In [1]: import numpy as np

In [2]: np.set_printoptions(precision=2, suppress=True, linewidth=200)

In [3]: mat = np.load("case5.npy")

In [4]: print(mat)
[[ 2.43 -0.8  -0.69]
 [ 2.59 -0.8  -0.96]
 [-3.69  1.08  1.36]
 [-4.49  1.35  1.45]
 [ 1.48 -0.54 -0.37]
 [-1.92  0.54  0.51]
 [-3.24  0.97  0.94]
 [-3.11  0.89  0.91]
 [ 0.64 -0.2  -0.25]
 [ 5.73 -1.96 -1.89]
 [-7.07  2.44  2.21]]

In [5]: Xc = mat - mat.mean(axis=0)

In [6]: evecs = np.linalg.svd(Xc)[2][:1]

In [7]: M2 = Xc - Xc @ evecs.T @ evecs

In [8]: print(np.cov(Xc @ evecs.T, rowvar=False))
17.584869735074935

In [9]: print(np.diag(evecs.T @ evecs))
[0.83 0.09 0.09]

In [10]: print((Xc @ evecs.T).std(axis=0))
[4.]

In [11]: M = np.load("dump.npy")

In [12]: print(M)
[[ 0.  0.  0.  0. -1. -1.  0.  0. -1.  0.  0.  0.  0.  0.  0.]
 [ 0.  0. -1.  0.  0.  0. -1. -1.  0. -1.  0. -1.  0.  0.  0.]
 [ 0. -1.  0.  0.  0.  0. -1. -1.  0. -1.  0. -1.  0.  0.  0.]
 [ 0.  0.  0.  0.  0.  0.  0.  0.  0.  0. -1.  0. -1. -1. -1.]
 [-1.  0.  0.  0.  0. -1.  0.  0. -1.  0.  0.  0.  0.  0.  0.]
 [-1.  0.  0.  0. -1.  0.  0.  0. -1.  0.  0.  0.  0.  0.  0.]
 [ 0. -1. -1.  0.  0.  0.  0. -1.  0. -1.  0. -1.  0.  0.  0.]
 [ 0. -1. -1.  0.  0.  0. -1.  0.  0. -1.  0. -1.  0.  0.  0.]
 [-1.  0.  0.  0. -1. -1.  0.  0.  0.  0.  0.  0.  0.  0.  0.]
 [ 0. -1. -1.  0.  0.  0. -1. -1.  0.  0.  0. -1.  0.  0.  0.]
 [ 0.  0.  0. -1.  0.  0.  0.  0.  0.  0.  0.  0. -1. -1. -1.]
 [ 0. -1. -1.  0.  0.  0. -1. -1.  0. -1.  0.  0.  0.  0.  0.]
 [ 0.  0.  0. -1.  0.  0.  0.  0.  0.  0. -1.  0.  0. -1. -1.]
 [ 0.  0.  0. -1.  0.  0.  0.  0.  0.  0. -1.  0. -1.  0. -1.]
 [ 0.  0.  0. -1.  0.  0.  0.  0.  0.  0. -1.  0. -1. -1.  0.]]

In [13]: # symmetric

In [14]: w, evecs = np.linalg.eigh(M)

In [15]: x = np.array([2, -1, -2, -3, 1, 0, 2, -2, -3, 1, -1, 3, 0, 3, -3])

In [16]: print(np.abs(M).sum(axis=1).max(), np.round(np.abs(w).max(), 2))
5.0 5.0

In [17]: print(round(x @ M @ x / (x @ x), 2), np.round(w[0], 2), round(float(w[-1]), 2))
0.74 -5.0 1.0

In [18]: print(x @ M @ x)
48.0

In [19]: print(np.linalg.eigvalsh(M[1:, 1:]))
[-5. -4. -2.  1.  1.  1.  1.  1.  1.  1.  1.  1.  1.  1.]

In [20]: w, evecs = np.linalg.eigh(M)

In [21]: print(w)
[-5. -4. -3.  1.  1.  1.  1.  1.  1.  1.  1.  1.  1.  1.  1.]

In [22]: cov = M.T @ M

In [23]: print(np.linalg.svd(M, compute_uv=False) ** 2)
[25. 16.  9.  1.  1.  1.  1.  1.  1.  1.  1.  1.  1.  1.  1.]

In [24]: print(np.linalg.matrix_rank(cov))
15

In [25]: print(np.allclose(cov, cov.T))
True

In [26]: print(np.diag(cov))
[3. 5. 5. 4. 3. 3. 5. 5. 3. 5. 4. 5. 4. 4. 4.]

In [27]: print(np.linalg.eigvalsh(cov)[::-1])
[25. 16.  9.  1.  1.  1.  1.  1.  1.  1.  1.  1.  1.  1.  1.]

In [28]: u = np.array([0, -1, -1, -1, 3, -2, 0, -1, 2, -3, -2, 0, 1, 0, -3])

In [29]: M2 = M + np.outer(u, np.eye(15)[7])

In [30]: print(round(np.linalg.det(M2) / np.linalg.det(M), 2), np.round(1 + np.linalg.solve(M, u)[7], 2))
1.2 1.2

In [31]: E = np.loadtxt("run6.csv", delimiter=",")

In [32]: print(E)
[[19.78 20.32 19.66 20.43  0.22 20.75 -1.13  8.59 21.03 18.73  9.99 20.06 18.98  8.69]
 [20.13 20.99 17.57 21.03 -0.16 19.07 -1.24 11.55 19.69 19.97  9.54 18.99 21.04  9.81]
 [19.32 18.54 20.71 17.01  0.7  19.19  0.84 10.36 21.4  18.72 10.01 21.08 19.04  9.25]
 [20.38 21.34 20.21 19.56 -2.29 20.46  1.66 10.24 18.42 18.8  11.25 19.66 19.58 11.04]
 [22.51 20.55 18.78 19.2   0.56 20.71  1.   11.84 20.29 22.09  9.45 19.17 21.4   8.33]
 [18.85 19.14 20.23 19.81 -0.02 18.97  0.92  9.62 20.59 18.46  9.41 18.88 20.08  9.61]
 [19.3  20.81 19.52 19.7   0.47 19.27 -0.69 10.72 20.45 20.74  9.43 18.46 19.24  8.3 ]
 [20.17 20.17 19.47 19.34 -0.49 21.26 -0.84 10.36 20.24 19.48  9.32 21.75 18.97 10.17]
 [21.23 21.27 20.64 20.11 -2.17 19.48 -0.82  9.87 19.99 21.44  9.79 20.34 20.56 10.18]
 [20.13 19.3  19.98 18.61  2.   21.04  0.88 10.91 20.02 18.87  9.88 18.25 19.46  8.86]
 [22.03 19.36 20.17 19.38  0.18 19.94  1.66  8.82 19.92 19.97  9.82 18.78 21.02 11.02]]

In [33]: rng = np.random.default_rng(76)

In [34]: z = rng.permutation(15)

In [35]: print(z)
[ 3  4 14 10  6  0  7 12  9 13  2  1 11  5  8]

In [36]: M2 = M[z][:, z]

In [37]: print(np.trace(M2))
0.0

In [38]: print(np.linalg.cond(E) > 100)
True

In [39]: print(round(np.linalg.norm(E, 2) / np.linalg.norm(E), 2))
1.0

In [40]: print(np.linalg.matrix_rank(E, rtol=0.1))
1

In [41]: K = np.load("out17.npy")

In [42]: print(K)
[[ 1 -2  3  2  0  1 -3  0 -1]
 [ 1 -2 -3  0  1  2 -3 -3 -3]
 [ 2  2  3  3  2 -1  2  0 -2]
 [ 0 -1 -3 -1  1 -1  1  1  2]
 [-2  0 -2  3  1  1  1 -1  2]]

In [43]: th = np.radians(31)

In [44]: R = np.eye(9)

In [45]: R[8, 8] = R[7, 7] = np.cos(th)

In [46]: R[8, 7], R[7, 8] = -np.sin(th), np.sin(th)

In [47]: print(R)
[[ 1.    0.    0.    0.    0.    0.    0.    0.    0.  ]
 [ 0.    1.    0.    0.    0.    0.    0.    0.    0.  ]
 [ 0.    0.    1.    0.    0.    0.    0.    0.    0.  ]
 [ 0.    0.    0.    1.    0.    0.    0.    0.    0.  ]
 [ 0.    0.    0.    0.    1.    0.    0.    0.    0.  ]
 [ 0.    0.    0.    0.    0.    1.    0.    0.    0.  ]
 [ 0.    0.    0.    0.    0.    0.    1.    0.    0.  ]
 [ 0.    0.    0.    0.    0.    0.    0.    0.86  0.52]
 [ 0.    0.    0.    0.    0.    0.    0.   -0.52  0.86]]

In [48]: M2 = K @ R.T

In [49]: print(M2)
[[ 1.   -2.    3.    2.    0.    1.   -3.   -0.52 -0.86]
 [ 1.   -2.   -3.    0.    1.    2.   -3.   -4.12 -1.03]
 [ 2.    2.    3.    3.    2.   -1.    2.   -1.03 -1.71]
 [ 0.   -1.   -3.   -1.    1.   -1.    1.    1.89  1.2 ]
 [-2.    0.   -2.    3.    1.    1.    1.    0.17  2.23]]
